$ python3 -q
>>> import numpy as np
>>> np.set_printoptions(precision=2, suppress=True, linewidth=200)
>>> tidy = lambda a: np.round(a, 2) + 0
>>> arr = np.loadtxt("out5.csv", delimiter=",")
>>> print(arr)
[[-0.59  0.69 39.24 20.1 ]
 [ 0.63  1.5  39.2  19.8 ]
 [ 1.89 -0.57 42.15 20.14]
 [-0.87 -1.41 39.39 20.2 ]
 [ 0.13  1.18 39.98 20.43]
 [ 0.55 -1.41 40.59 19.61]
 [ 1.23 -2.35 39.99 18.42]
 [ 0.45 -1.95 38.21 19.24]
 [ 1.29 -1.19 40.05 20.71]
 [-0.88 -0.37 40.89 19.68]
 [ 0.68 -1.47 40.24 17.97]
 [ 1.71  0.84 39.18 20.05]
 [-0.01 -0.73 40.63 21.18]
 [-1.24  0.7  39.49 18.02]
 [-1.38 -0.23 39.86 20.89]
 [ 0.69 -0.32 42.14 19.37]
 [ 1.28 -0.9  39.78 21.57]
 [ 1.08  1.26 39.26 19.8 ]
 [ 0.21  0.32 41.01 21.49]
 [ 1.42 -1.95 39.94 19.21]
 [ 0.26 -1.37 39.64 20.07]
 [-0.3  -1.29 40.59 20.42]
 [ 0.3  -0.08 39.05 19.68]]
>>> lab = arr[:, 0] > np.median(arr[:, 0])
>>> r0 = arr[lab].mean(axis=0) - arr[~lab].mean(axis=0)
>>> print(np.argsort(-np.abs(r0).round(6), kind="stable"))
[0 3 2 1]
>>> print(lab.astype(int))
[0 1 1 0 0 1 1 0 1 0 1 1 0 0 0 1 1 1 0 1 0 0 0]
>>> Xc = (arr - arr.mean(axis=0)) / arr.std(axis=0)
>>> print(np.argwhere(np.abs(Xc) > 2))
[[ 2  2]
 [10  3]
 [13  3]
 [15  2]]
>>> coef = np.linalg.lstsq(np.delete(Xc, 2, axis=1), Xc[:, 2])[0]
>>> print(tidy(coef))
[ 0.12 -0.12  0.17]
>>> A2 = arr / np.sqrt((arr ** 2).mean(axis=1, keepdims=True))
>>> print(tidy(np.linalg.norm(A2, axis=1)))
[2. 2. 2. 2. 2. 2. 2. 2. 2. 2. 2. 2. 2. 2. 2. 2. 2. 2. 2. 2. 2. 2. 2.]
>>> C = arr[[17, 5]].astype(float)
>>> for _ in range(6):
...     lab = np.linalg.norm(arr[:, None] - C, axis=-1).argmin(axis=1)
...     C = np.array([arr[lab == j].mean(axis=0) for j in range(2)])
... 
>>> print(lab)
[0 0 1 1 0 1 1 1 1 1 1 0 1 0 1 1 1 0 1 1 1 1 0]
>>> print(np.bincount(lab))
[ 7 16]
